% python3 -q
>>> import numpy as np
>>> from numpy import linalg as LA
>>> np.set_printoptions(precision=2, suppress=True, linewidth=120)
>>> rng = np.random.default_rng(9440)
>>> feats = np.eye(5, dtype=int)[rng.permutation(5)] * np.array([2, 2, 0, 1, 0])
>>> feats
array([[2, 0, 0, 0, 0],
       [0, 0, 0, 0, 0],
       [0, 0, 0, 0, 0],
       [0, 0, 0, 1, 0],
       [0, 2, 0, 0, 0]])
>>> M2 = feats[0, 0] * feats[1:] - np.outer(feats[1:, 0], feats[0])
>>> M2
array([[0, 0, 0, 0, 0],
       [0, 0, 0, 0, 0],
       [0, 0, 0, 2, 0],
       [0, 4, 0, 0, 0]])
>>> LA.matrix_rank(M2), LA.matrix_rank(feats)
(np.int64(2), np.int64(3))
>>> feats[:, 0] / feats[0, 0]
array([1., 0., 0., 0., 0.])
>>> [round(float(x), 2) for x in LA.svd(feats, compute_uv=False)[:3]]
[2.0, 2.0, 1.0]
>>> M2 = np.array([[1, 0], [2, 0], [1, 2], [-2, 2]])
>>> W2 = np.array([[5, 2, 5], [3, 1, 4]])
>>> M = M2 @ W2 + 0.1 * rng.normal(size=(4, 3))
>>> M
array([[ 5.08,  1.82,  5.01],
       [10.07,  3.92,  9.91],
       [11.14,  4.02, 13.06],
       [-4.08, -2.25, -1.99]])
>>> x = np.array([5, 3, 0])
>>> y = M @ x
>>> np.round(LA.lstsq(M, y)[0], 2) + 0
array([5., 3., 0.])
>>> np.round(LA.solve(M.T @ M, M.T @ y), 2) + 0
array([5., 3., 0.])
>>> y = y + 0.05 * rng.normal(size=4)
>>> y
array([ 30.83,  62.06,  67.76, -27.18])
>>> coef, *_ = LA.lstsq(M, y)
>>> coef.round()
array([5., 3., 0.])
>>> np.round(LA.norm(y - M @ coef), 2)
np.float64(0.01)
>>> [round(float(LA.norm(LA.solve(M.T @ M + lam * np.eye(3), M.T @ y))), 2) for lam in (0, 1, 10, 100)]
[5.83, 5.36, 4.26, 3.51]
>>> coef
array([4.92, 3.13, 0.03])
>>> np.round(M.T @ (y - M @ coef), 2) + 0
array([0., 0., 0.])
>>> M2 = np.array([[2, 2, 2, 1, 2],
...     [0, 1, 2, 2, 2],
...     [2, 2, 2, 0, 1],
...     [0, 1, 1, 0, 2],
...     [0, 0, 2, 1, 0]])
>>> W0 = np.triu(M2)
>>> W0
array([[2, 2, 2, 1, 2],
       [0, 1, 2, 2, 2],
       [0, 0, 2, 0, 1],
       [0, 0, 0, 0, 2],
       [0, 0, 0, 0, 0]])
>>> np.abs(np.diag(LA.qr(feats)[1])) > 1e-9
array([ True,  True, False,  True, False])
>>> LA.lstsq(feats[:-1].T, feats[-1])[2]
np.int32(2)
>>> np.round(LA.det(W0[::-1]), 2)
np.float64(0.0)
>>> np.poly(W0)
array([ 1., -5.,  8., -4.,  0.,  0.])
>>> np.einsum("ii->", W0)
np.int64(5)
>>> LA.eigvals(W0)
array([2., 1., 2., 0., 0.])
>>> LA.matrix_rank(W0, rtol=0.1)
np.int64(4)
>>> LA.cond(W0) > 100
np.True_
>>> np.argsort(-LA.norm(W0, axis=0).round(6), kind="stable")[:3]
array([4, 2, 1])
>>> arr = np.array([[2, 1, 3, 3, -1],
...     [1, -3, 1, -3, 2],
...     [1, -2, 3, 3, 1],
...     [2, -2, -2, 1, 3]])
>>> arr
array([[ 2,  1,  3,  3, -1],
       [ 1, -3,  1, -3,  2],
       [ 1, -2,  3,  3,  1],
       [ 2, -2, -2,  1,  3]])
>>> arr @ arr
Traceback (most recent call last):
  File "<python-input-41>", line 1, in <module>
    arr @ arr
    ~~~~^~~~~
ValueError: matmul: Input operand 1 has a mismatch in its core dimension 0, with gufunc signature (n?,k),(k,m?)->(n?,m?) (size 4 is different from 5)
>>> cov = arr.T @ arr
>>> np.diag(cov)
array([10, 18, 23, 28, 15])
>>> np.allclose(cov, cov.T)
True
>>> (arr @ arr.T).shape
(4, 4)
>>> LA.matrix_rank(cov)
np.int64(4)
>>> M2 = np.array([[1, 3, -1], [-3, -1, 3]])
>>> W2 = np.kron(M2, arr)
>>> W2
array([[ 2,  1,  3,  3, -1,  6,  3,  9,  9, -3, -2, -1, -3, -3,  1],
       [ 1, -3,  1, -3,  2,  3, -9,  3, -9,  6, -1,  3, -1,  3, -2],
       [ 1, -2,  3,  3,  1,  3, -6,  9,  9,  3, -1,  2, -3, -3, -1],
       [ 2, -2, -2,  1,  3,  6, -6, -6,  3,  9, -2,  2,  2, -1, -3],
       [-6, -3, -9, -9,  3, -2, -1, -3, -3,  1,  6,  3,  9,  9, -3],
       [-3,  9, -3,  9, -6, -1,  3, -1,  3, -2,  3, -9,  3, -9,  6],
       [-3,  6, -9, -9, -3, -1,  2, -3, -3, -1,  3, -6,  9,  9,  3],
       [-6,  6,  6, -3, -9, -2,  2,  2, -1, -3,  6, -6, -6,  3,  9]])
>>> W2.shape
(8, 15)
>>> data = np.load("test4.npy")
>>> data
array([[-3, -2, -1,  0,  1,  2,  3],
       [ 4,  5,  6,  7,  8,  9, 10],
       [11, 12, 13, 14, 15, 16, 17],
       [18, 19, 20, 21, 22, 23, 24],
       [25, 26, 27, 28, 29, 30, 31],
       [32, 33, 34, 35, 36, 37, 38],
       [39, 40, 41, 42, 43, 44, 45]])
>>> np.allclose(data[:-1].T @ LA.lstsq(data[:-1].T, data[-1])[0], data[-1])
True
>>> (data - data.T) / 2
array([[  0.,  -3.,  -6.,  -9., -12., -15., -18.],
       [  3.,   0.,  -3.,  -6.,  -9., -12., -15.],
       [  6.,   3.,   0.,  -3.,  -6.,  -9., -12.],
       [  9.,   6.,   3.,   0.,  -3.,  -6.,  -9.],
       [ 12.,   9.,   6.,   3.,   0.,  -3.,  -6.],
       [ 15.,  12.,   9.,   6.,   3.,   0.,  -3.],
       [ 18.,  15.,  12.,   9.,   6.,   3.,   0.]])
>>> data @ data
array([[ 196,  196,  196,  196,  196,  196,  196],
       [1078, 1127, 1176, 1225, 1274, 1323, 1372],
       [1960, 2058, 2156, 2254, 2352, 2450, 2548],
       [2842, 2989, 3136, 3283, 3430, 3577, 3724],
       [3724, 3920, 4116, 4312, 4508, 4704, 4900],
       [4606, 4851, 5096, 5341, 5586, 5831, 6076],
       [5488, 5782, 6076, 6370, 6664, 6958, 7252]])
>>> np.allclose(data, data.T)
False
>>> W = np.array([[0, 1, 3, 3, 3],
...     [2, 3, 0, 3, 2],
...     [0, 0, 3, 1, 3],
...     [1, 2, 0, 1, 1],
...     [2, 1, 0, 1, 1]])
>>> coef = np.array([2, 5, 7, 0, 2])
>>> H = np.maximum(arr @ W + coef, 0)
>>> (H > 0).mean(axis=0)
array([0.75, 0.75, 1.  , 0.75, 1.  ])
>>> LA.matrix_rank(H)
np.int64(4)
>>> H
array([[ 5, 15, 22, 14, 21],
       [ 0,  0, 13,  0,  1],
       [ 3,  7, 19,  4, 14],
       [ 5,  6,  7,  2,  2]])
>>> (H > 0).astype(int)
array([[1, 1, 1, 1, 1],
       [0, 0, 1, 0, 1],
       [1, 1, 1, 1, 1],
       [1, 1, 1, 1, 1]])
>>> W2 = np.array([[2, 3], [3, 3], [0, 0], [1, 2], [0, 1]])
>>> (H @ W2).round(6).argmax(axis=1)
array([1, 1, 1, 1])
>>> W @ W2
array([[ 6, 12],
       [16, 23],
       [ 1,  5],
       [ 9, 12],
       [ 8, 12]])
>>> H @ W2
array([[ 69, 109],
       [  0,   1],
       [ 31,  52],
       [ 30,  39]])
>>> rank = LA.matrix_rank(data)
>>> rank
np.int64(2)
>>> N = LA.svd(data)[2][rank:].T
>>> np.round(N @ N.T, 2) + 0
array([[ 0.54, -0.36, -0.25, -0.14, -0.04,  0.07,  0.18],
       [-0.36,  0.71, -0.21, -0.14, -0.07,  0.  ,  0.07],
       [-0.25, -0.21,  0.82, -0.14, -0.11, -0.07, -0.04],
       [-0.14, -0.14, -0.14,  0.86, -0.14, -0.14, -0.14],
       [-0.04, -0.07, -0.11, -0.14,  0.82, -0.21, -0.25],
       [ 0.07,  0.  , -0.07, -0.14, -0.21,  0.71, -0.36],
       [ 0.18,  0.07, -0.04, -0.14, -0.25, -0.36,  0.54]])
>>> np.allclose(data @ N, 0)
True
>>> X = np.vander(np.arange(7) - 2, 4, increasing=True)
>>> X
array([[ 1, -2,  4, -8],
       [ 1, -1,  1, -1],
       [ 1,  0,  0,  0],
       [ 1,  1,  1,  1],
       [ 1,  2,  4,  8],
       [ 1,  3,  9, 27],
       [ 1,  4, 16, 64]])
>>> LA.norm(X, axis=1).argmax()
np.int64(6)
>>> round(float(LA.norm(X[4] - X[3])), 2)
7.68
>>> round(float(LA.norm(X[4], 1)), 2), round(float(LA.norm(X[4], np.inf)), 2)
(15.0, 8.0)
